>>> import numpy as np
>>> import numpy.linalg as la
>>> np.set_printoptions(suppress=True, linewidth=160)
>>> data = np.load("block5.npy")
>>> data
array([[ 0,  0,  2,  0,  0,  0,  0,  0,  0],
       [ 0,  0,  0,  0,  0,  0, -1,  0,  0],
       [ 0,  2,  0,  0,  0,  0,  0,  0,  0],
       [ 0,  0,  0,  0,  3,  0,  0,  0,  0],
       [ 0,  0,  0,  2,  0,  0,  0,  0,  0],
       [ 0,  0,  0,  0,  0,  3,  0,  0,  0],
       [ 0,  0,  0,  0,  0,  0,  0, -2,  0],
       [ 0,  0,  0,  0,  0,  0,  0,  0, -2],
       [ 1,  0,  0,  0,  0,  0,  0,  0,  0]])
>>> # splits into 3 blocks
>>> x = np.array([2, 0, 0, 0, 3, 0, 3, 1, 2])
>>> la.norm(data @ x) <= la.norm(data, 2) * la.norm(x) + 1e-9
np.True_
>>> data @ (2 * x)
array([ 0, -6,  0, 18,  0,  0, -4, -8,  4])
>>> np.sign((data @ x).round(6))
array([ 0, -1,  0,  1,  0,  0, -1, -1,  1])
>>> u, r1 = data[8], data[7]
>>> u @ r1
np.int64(0)
>>> pr = (u @ r1) / (u @ u) * u
>>> la.matrix_rank(np.outer(u, r1))
np.int64(1)
>>> q, Rm = la.qr(data)
>>> Rm
array([[-1.,  0.,  0.,  0.,  0.,  0.,  0.,  0.,  0.],
       [ 0., -2.,  0.,  0.,  0.,  0.,  0.,  0.,  0.],
       [ 0.,  0., -2.,  0.,  0.,  0.,  0.,  0.,  0.],
       [ 0.,  0.,  0., -2.,  0.,  0.,  0.,  0.,  0.],
       [ 0.,  0.,  0.,  0., -3.,  0.,  0.,  0.,  0.],
       [ 0.,  0.,  0.,  0.,  0.,  3.,  0.,  0.,  0.],
       [ 0.,  0.,  0.,  0.,  0.,  0., -1.,  0.,  0.],
       [ 0.,  0.,  0.,  0.,  0.,  0.,  0., -2.,  0.],
       [ 0.,  0.,  0.,  0.,  0.,  0.,  0.,  0.,  2.]])
>>> q
array([[ 0.,  0., -1.,  0.,  0.,  0.,  0.,  0.,  0.],
       [-0.,  0.,  0.,  0.,  0.,  0.,  1.,  0.,  0.],
       [-0., -1.,  0.,  0.,  0.,  0.,  0.,  0.,  0.],
       [-0., -0., -0.,  0., -1.,  0.,  0.,  0.,  0.],
       [-0., -0., -0., -1.,  0.,  0.,  0.,  0.,  0.],
       [-0., -0., -0., -0., -0.,  1.,  0.,  0.,  0.],
       [-0., -0., -0., -0., -0., -0.,  0.,  1.,  0.],
       [-0., -0., -0., -0., -0., -0., -0.,  0., -1.],
       [-1., -0.,  0., -0., -0., -0.,  0.,  0.,  0.]])
>>> q @ Rm
array([[ 0.,  0.,  2.,  0.,  0.,  0.,  0.,  0.,  0.],
       [ 0.,  0.,  0.,  0.,  0.,  0., -1.,  0.,  0.],
       [ 0.,  2.,  0.,  0.,  0.,  0.,  0.,  0.,  0.],
       [ 0.,  0.,  0.,  0.,  3.,  0.,  0.,  0.,  0.],
       [ 0.,  0.,  0.,  2.,  0.,  0.,  0.,  0.,  0.],
       [ 0.,  0.,  0.,  0.,  0.,  3.,  0.,  0.,  0.],
       [ 0.,  0.,  0.,  0.,  0.,  0.,  0., -2.,  0.],
       [ 0.,  0.,  0.,  0.,  0.,  0.,  0.,  0., -2.],
       [ 1.,  0.,  0.,  0.,  0.,  0.,  0.,  0.,  0.]])
>>> feats = np.loadtxt("a.csv", delimiter=",")
>>> feats
array([[ 3.,  0., -4.,  0.,  0.,  0.],
       [ 0.,  2.,  0.,  0., -1., -1.],
       [ 5.,  0.,  2., -4.,  0.,  0.],
       [-5.,  0.,  1., -1.,  0.,  0.],
       [ 0., -1.,  0.,  0.,  2., -2.],
       [ 0.,  5.,  0.,  0.,  1.,  0.]])
>>> # splits into 2 blocks
>>> q, V = la.qr(feats[:, :3])[0], la.qr(feats[:, 3:])[0]
>>> sigma = la.svd(q.T @ V, compute_uv=False)
>>> round(float(la.norm(q @ q.T - V @ V.T, 2)), 2)
1.0
>>> sigma.round(2)
array([0.75, 0.09, 0.  ])
>>> np.round(np.degrees(np.arccos(sigma.clip(0, 1))), 2)
array([41.37, 84.89, 90.  ])
>>> K = np.loadtxt("mat.csv", delimiter=",")
>>> K
array([[ 0.98, -0.75, -0.98, -0.46, -0.32,  0.52,  0.98,  0.79, -0.05,  0.93],
       [-0.39, -0.38,  1.  ,  0.86,  0.99, -0.66, -1.  , -0.92, -0.98, -0.96],
       [ 0.98, -0.86, -1.  , -0.95, -0.65,  0.99,  1.  , -0.31, -0.62,  0.99],
       [ 0.98, -0.53, -1.  , -0.64, -0.92,  0.36,  1.  ,  0.99,  0.91,  0.98],
       [ 0.16, -0.82, -1.  , -0.82,  0.38,  0.96,  1.  ,  0.56, -0.33,  0.94],
       [ 0.27, -0.89, -0.75,  0.55,  0.97,  0.04,  0.63,  0.95, -0.6 ,  0.45],
       [ 0.88, -0.32, -0.76, -0.76, -0.65,  0.83,  0.95, -0.77, -0.52,  0.74],
       [ 0.75, -0.95,  0.45, -0.15,  0.99,  0.91,  0.2 , -0.85, -1.  ,  0.26],
       [-0.37, -0.45,  0.25,  0.2 ,  0.8 ,  0.22, -0.11,  0.02, -0.58, -0.16],
       [ 0.77, -0.93, -0.67,  0.88,  0.99, -0.76, -0.54,  1.  , -0.41,  0.36],
       [ 0.92, -0.77, -0.46,  0.04,  0.7 ,  0.31,  0.25,  0.26, -0.75,  0.54],
       [ 0.93, -0.35, -0.82, -0.91, -0.81,  0.95,  0.99, -0.95, -0.73,  0.83],
       [ 0.98, -0.45, -0.88,  0.11, -0.49, -0.45,  0.45,  0.88,  0.41,  0.77],
       [-0.95, -0.24, -0.93, -0.04,  0.58,  0.38,  0.99,  0.92,  0.66,  0.36],
       [-1.  ,  0.79,  1.  ,  0.91,  0.95, -0.9 , -1.  ,  0.25,  0.47, -0.99]])
>>> other = K / np.sqrt((K ** 2).mean(axis=1, keepdims=True))
>>> la.matrix_rank(other) == la.matrix_rank(K)
np.True_
>>> np.round(la.norm(other, axis=1), 2)
array([3.16, 3.16, 3.16, 3.16, 3.16, 3.16, 3.16, 3.16, 3.16, 3.16, 3.16, 3.16, 3.16, 3.16, 3.16])
>>> arr = np.load("test2.npy")
>>> arr
array([[1.  , 0.7 , 0.49],
       [0.7 , 1.  , 0.7 ],
       [0.49, 0.7 , 1.  ]])
>>> # equal to its transpose
>>> low = la.cholesky(arr)
>>> low.round(2)
array([[1.  , 0.  , 0.  ],
       [0.7 , 0.71, 0.  ],
       [0.49, 0.5 , 0.71]])
>>> la.eigvalsh(arr).min() > 0
np.True_
>>> arr / np.sqrt(np.outer(np.diag(arr), np.diag(arr)))
array([[1.  , 0.7 , 0.49],
       [0.7 , 1.  , 0.7 ],
       [0.49, 0.7 , 1.  ]])
>>> np.round(low @ low.T, 2)
array([[1.  , 0.7 , 0.49],
       [0.7 , 1.  , 0.7 ],
       [0.49, 0.7 , 1.  ]])
>>> other = low / la.norm(low, axis=1, keepdims=True)
>>> gram = other @ other.T
>>> np.argwhere(np.triu(np.abs(gram) > 0.95, 1))
array([], shape=(0, 2), dtype=int64)
>>> gram.round(2)
array([[1.  , 0.7 , 0.49],
       [0.7 , 1.  , 0.7 ],
       [0.49, 0.7 , 1.  ]])
>>> np.round(la.norm(other, axis=1), 2)
array([1., 1., 1.])
>>> round(np.degrees(np.arccos(np.clip(gram[1, 0], -1, 1))), 2)
np.float64(45.57)
>>> W1 = np.array([[-1, 0], [1, 2], [0, -1]])
>>> c = np.array([0, 1])
>>> H = np.maximum(arr @ W1 + c, 0)
>>> np.round((H > 0).mean(axis=0), 2)
array([0.67, 1.  ])
>>> H.round(2)
array([[0.  , 1.91],
       [0.3 , 2.3 ],
       [0.21, 1.4 ]])
>>> (H > 0).astype(int)
array([[0, 1],
       [1, 1],
       [1, 1]])
>>> W2 = np.array([[-6, -4, -5], [5, 4, 1]])
>>> np.round(H @ W2, 2)
array([[9.55, 7.64, 1.91],
       [9.7 , 8.  , 0.8 ],
       [5.74, 4.76, 0.35]])
>>> feats @ feats
array([[-11.,   0., -20.,  16.,   0.,   0.],
       [  0.,   0.,   0.,   0.,  -5.,   0.],
       [ 45.,   0., -20.,  -4.,   0.,   0.],
       [ -5.,   0.,  21.,  -3.,   0.,   0.],
       [  0., -14.,   0.,   0.,   3.,  -3.],
       [  0.,   9.,   0.,   0.,  -3.,  -7.]])
>>> assert feats == feats.T
Traceback (most recent call last):
  File "<python-input-54>", line 1, in <module>
    assert feats == feats.T
           ^^^^^^^^^^^^^^^^
ValueError: The truth value of an array with more than one element is ambiguous. Use a.any() or a.all()
>>> np.allclose(feats, feats.T)
False
>>> la.determinant(feats)
Traceback (most recent call last):
  File "<python-input-56>", line 1, in <module>
    la.determinant(feats)
    ^^^^^^^^^^^^^^
AttributeError: module 'numpy.linalg' has no attribute 'determinant'
>>> x = np.array([1, -8, 0])
>>> h1 = np.maximum(arr @ x, 0)
>>> np.maximum(arr @ (3 * x), 0)
array([0., 0., 0.])
>>> np.flatnonzero(h1 > 1e-9)
array([], dtype=int64)
>>> arr * (h1 > 1e-9)[:, None]
array([[0., 0., 0.],
       [0., 0., 0.],
       [0., 0., 0.]])
>>> E = np.loadtxt("x.csv", delimiter=",")
>>> E.round(2)
array([[-0.21,  0.01, -0.03],
       [-0.62, -0.11,  0.28],
       [-0.33,  0.63, -0.43],
       [ 0.04, -0.62, -0.57],
       [ 0.04,  0.23,  0.43],
       [ 0.66,  0.3 , -0.07],
       [-0.16,  0.26, -0.47]])
>>> def softmax(z):
...     e = np.exp(z - z.max(axis=-1, keepdims=True))
...     return e / e.sum(axis=-1, keepdims=True)
... 
>>> np.round(softmax(E[4]), 2)
array([0.27, 0.33, 0.4 ])
>>> np.round(softmax(10 * E[4]), 2)
array([0.02, 0.11, 0.87])
>>> softmax(E).sum(axis=1)
array([1., 1., 1., 1., 1., 1., 1.])
>>> S = E @ E.T / np.sqrt(3)
>>> np.round(softmax(S)[4] @ E, 2)
array([-0.08,  0.12, -0.09])
>>> np.round(softmax(S), 2)
array([[0.14, 0.15, 0.15, 0.14, 0.14, 0.13, 0.15],
       [0.15, 0.19, 0.14, 0.13, 0.15, 0.11, 0.14],
       [0.14, 0.13, 0.19, 0.12, 0.13, 0.13, 0.17],
       [0.14, 0.13, 0.13, 0.21, 0.11, 0.13, 0.15],
       [0.14, 0.15, 0.14, 0.12, 0.17, 0.15, 0.13],
       [0.13, 0.11, 0.14, 0.13, 0.15, 0.19, 0.14],
       [0.14, 0.13, 0.17, 0.14, 0.12, 0.13, 0.16]])
>>> T = np.stack([E, 3 * E, E[::-1]])
>>> np.round(la.norm(T, axis=(1, 2)), 2)
array([1.73, 5.2 , 1.73])
>>> la.matrix_rank(T)
array([3, 3, 3])
>>> rng = np.random.default_rng(91)
>>> idx = rng.permutation(3)
>>> other = E[:, idx] * rng.choice([-1, 1], 3)
>>> other.round(2)
array([[ 0.01,  0.21, -0.03],
       [-0.11,  0.62,  0.28],
       [ 0.63,  0.33, -0.43],
       [-0.62, -0.04, -0.57],
       [ 0.23, -0.04,  0.43],
       [ 0.3 , -0.66, -0.07],
       [ 0.26,  0.16, -0.47]])
>>> U, _, vt = la.svd(E.T @ other)
>>> idx
array([1, 0, 2])
>>> other = np.c_[E[:, :1] @ np.array([[3]]), np.array([-6, -7, 2, 1, 3, 9, 3])]
>>> other.round(2)
array([[-0.62, -6.  ],
       [-1.86, -7.  ],
       [-0.99,  2.  ],
       [ 0.12,  1.  ],
       [ 0.12,  3.  ],
       [ 1.98,  9.  ],
       [-0.49,  3.  ]])
>>> np.round(la.norm(la.qr(E)[0].T @ other, axis=0) ** 2 / ((other ** 2).sum(axis=0) + 1e-12), 2)
array([1.  , 0.83])
>>> np.round(la.norm(other - E @ la.lstsq(E, other)[0], axis=0), 2) + 0
array([0.  , 5.63])
>>> X = np.load("case10.npy")
>>> X
array([[ 5,  0,  5,  8,  3,  9,  2,  4,  7],
       [ 3,  1,  6,  6,  1, 11,  3,  3,  5],
       [ 0,  0,  3,  0,  1, 14,  9,  6,  5],
       [ 1,  2,  7,  4,  0, 13,  4,  2,  3],
       [ 0,  0,  4,  0,  0, 16, 10,  5,  3],
       [ 0,  1,  6,  0,  0, 17,  9,  3,  1],
       [ 0,  0,  5,  0,  0, 15,  8,  4,  3],
       [ 0,  1,  6,  2,  0, 14,  6,  3,  3],
       [ 0,  0,  4,  2,  1, 13,  7,  5,  5],
       [ 0,  0,  5,  0,  0, 15,  8,  4,  3],
       [ 5,  0,  5,  8,  3,  9,  2,  4,  7],
       [ 3,  1,  6,  6,  1, 11,  3,  3,  5],
       [ 0,  1,  6,  0,  0, 17,  9,  3,  1],
       [ 1,  0,  3,  4,  3, 11,  6,  6,  7],
       [ 0,  0,  4,  0,  0, 16, 10,  5,  3],
       [ 0,  0,  4,  0,  0, 16, 10,  5,  3],
       [ 0,  0,  5,  0,  0, 18, 11,  4,  1],
       [ 0,  0,  5,  0,  0, 15,  8,  4,  3],
       [ 0,  1,  6,  0,  0, 17,  9,  3,  1],
       [ 0,  2,  7,  0,  0, 16,  7,  2,  1],
       [ 0,  0,  5,  0,  0, 18, 11,  4,  1],
       [ 0,  0,  5,  0,  0, 18, 11,  4,  1],
       [ 3,  1,  6,  6,  1, 11,  3,  3,  5],
       [ 3,  1,  6,  6,  1, 11,  3,  3,  5],
       [ 0,  3,  8,  2,  0, 15,  5,  1,  1],
       [ 0,  0,  5,  0,  0, 15,  8,  4,  3],
       [ 3,  0,  4,  6,  3, 10,  4,  5,  7],
       [ 1,  0,  5,  4,  1, 12,  5,  4,  5],
       [ 0,  1,  6,  2,  0, 14,  6,  3,  3],
       [ 3,  0,  4,  6,  3, 10,  4,  5,  7],
       [ 0,  0,  4,  0,  0, 16, 10,  5,  3],
       [ 0,  0,  4,  2,  1, 13,  7,  5,  5],
       [ 0,  2,  7,  0,  0, 16,  7,  2,  1],
       [ 0,  1,  6,  2,  0, 14,  6,  3,  3],
       [ 0,  1,  6,  0,  0, 17,  9,  3,  1]])
>>> U, sigma, vt = la.svd(X)
>>> np.argmax(sigma[:-1] / (sigma[1:] + 1e-6)) + 1
np.int64(7)
>>> other = U[:, :7] @ np.diag(sigma[:7]) @ vt[:7]
>>> round(la.norm(X - other) / la.norm(X), 2)
np.float64(0.0)
>>> U, sigma, vt = la.svd(X)
>>> V = vt[:(sigma > 1e-8).sum()]
>>> x = X[16] + -2 * X[12] + rng.integers(2) * np.eye(9)[6]
>>> x
array([  0.,  -2.,  -7.,   0.,   0., -16.,  -6.,  -2.,  -1.])
>>> round(float(la.norm(x - V.T @ V @ x)), 2)
0.63
>>> np.round(V.T @ V, 2) + 0
array([[ 1.  ,  0.  ,  0.  ,  0.  ,  0.  ,  0.  ,  0.  ,  0.  ,  0.  ],
       [ 0.  ,  1.  ,  0.  ,  0.  ,  0.  ,  0.  ,  0.  ,  0.  ,  0.  ],
       [ 0.  ,  0.  ,  0.56,  0.  ,  0.  ,  0.34, -0.3 , -0.19,  0.07],
       [ 0.  ,  0.  ,  0.  ,  1.  ,  0.  ,  0.  ,  0.  ,  0.  ,  0.  ],
       [ 0.  ,  0.  ,  0.  ,  0.  ,  1.  ,  0.  ,  0.  ,  0.  ,  0.  ],
       [ 0.  ,  0.  ,  0.34,  0.  ,  0.  ,  0.72,  0.29,  0.05,  0.01],
       [ 0.  ,  0.  , -0.3 ,  0.  ,  0.  ,  0.29,  0.61,  0.2 , -0.16],
       [ 0.  ,  0.  , -0.19,  0.  ,  0.  ,  0.05,  0.2 ,  0.35,  0.38],
       [ 0.  ,  0.  ,  0.07,  0.  ,  0.  ,  0.01, -0.16,  0.38,  0.77]])
>>> la.matrix_rank(np.vstack([X, x]))
np.int64(8)
>>> Xc = X - X.mean(axis=0)
>>> U, sigma, vt = la.svd(Xc, full_matrices=False)
>>> round(float((sigma ** 2).sum() ** 2 / (sigma ** 4).sum()), 2)
1.48
>>> (np.sign(U[:, 0]) == np.sign(U[0, 0])).astype(int)
array([1, 1, 0, 1, 0, 0, 0, 0, 1, 0, 1, 1, 0, 1, 0, 0, 0, 0, 0, 0, 0, 0, 1, 1, 0, 0, 1, 1, 0, 1, 0, 1, 0, 0, 0])
>>> sigma.round(2) + 0
array([30.22, 13.27,  5.48,  2.58,  2.2 ,  1.45,  0.  ,  0.  ,  0.  ])
>>> np.abs(vt[0]).argmax()
np.int64(5)
>>> la.cond(X) > 100
np.True_
>>> [round(float(x), 2) for x in la.svd(X, compute_uv=False)[:3]]
[104.38, 26.65, 13.21]
>>> np.argsort(-la.norm(X, axis=0).round(6), kind="stable")[:3]
array([5, 6, 2])
>>> round(float(la.norm(X, 2) / la.norm(X)), 2)
0.96
>>> np.count_nonzero(X)
np.int64(231)
>>> X.sum(axis=0)
array([ 31,  20, 183,  76,  23, 493, 240, 132, 121])
>>> la.matrix_rank(X)
np.int64(7)
>>> X[:, 9]
Traceback (most recent call last):
  File "<python-input-110>", line 1, in <module>
    X[:, 9]
    ~^^^^^^
IndexError: index 9 is out of bounds for axis 1 with size 9
>>> np.zeros(35, 9)
Traceback (most recent call last):
  File "<python-input-111>", line 1, in <module>
    np.zeros(35, 9)
    ~~~~~~~~^^^^^^^
TypeError: Cannot interpret '9' as a data type
>>> W0 = np.loadtxt("sample1.csv", delimiter=",")
>>> W0
array([[10.,  8.,  1.,  5.,  9.,  7.,  9., 10.,  7.],
       [ 8., 10.,  5.,  8.,  7.,  4.,  3.,  4.,  6.],
       [ 1.,  5.,  0.,  1.,  3.,  6.,  5.,  7.,  5.],
       [ 5.,  8.,  1., 10.,  4.,  4.,  9.,  7.,  3.],
       [ 9.,  7.,  3.,  4.,  8.,  4., 10.,  3.,  4.],
       [ 7.,  4.,  6.,  4.,  4.,  2.,  7.,  6.,  7.],
       [ 9.,  3.,  5.,  9., 10.,  7.,  6.,  6.,  5.],
       [10.,  4.,  7.,  7.,  3.,  6.,  6.,  6.,  4.],
       [ 7.,  6.,  5.,  3.,  4.,  7.,  5.,  4., 10.]])
>>> # symmetric
>>> u, r1 = W0[0], W0[1]
>>> u @ u
np.float64(550.0)
>>> u @ r1
np.float64(405.0)
>>> pr = (u @ r1) / (u @ u) * u
>>> np.round(la.norm(u + r1) ** 2 + la.norm(u - r1) ** 2, 2)
np.float64(1858.0)
>>> np.round(r1 - pr, 2)
array([ 0.64,  4.11,  4.26,  4.32,  0.37, -1.15, -3.63, -3.36,  0.85])
>>> np.outer(u, r1)
array([[ 80., 100.,  50.,  80.,  70.,  40.,  30.,  40.,  60.],
       [ 64.,  80.,  40.,  64.,  56.,  32.,  24.,  32.,  48.],
       [  8.,  10.,   5.,   8.,   7.,   4.,   3.,   4.,   6.],
       [ 40.,  50.,  25.,  40.,  35.,  20.,  15.,  20.,  30.],
       [ 72.,  90.,  45.,  72.,  63.,  36.,  27.,  36.,  54.],
       [ 56.,  70.,  35.,  56.,  49.,  28.,  21.,  28.,  42.],
       [ 72.,  90.,  45.,  72.,  63.,  36.,  27.,  36.,  54.],
       [ 80., 100.,  50.,  80.,  70.,  40.,  30.,  40.,  60.],
       [ 56.,  70.,  35.,  56.,  49.,  28.,  21.,  28.,  42.]])
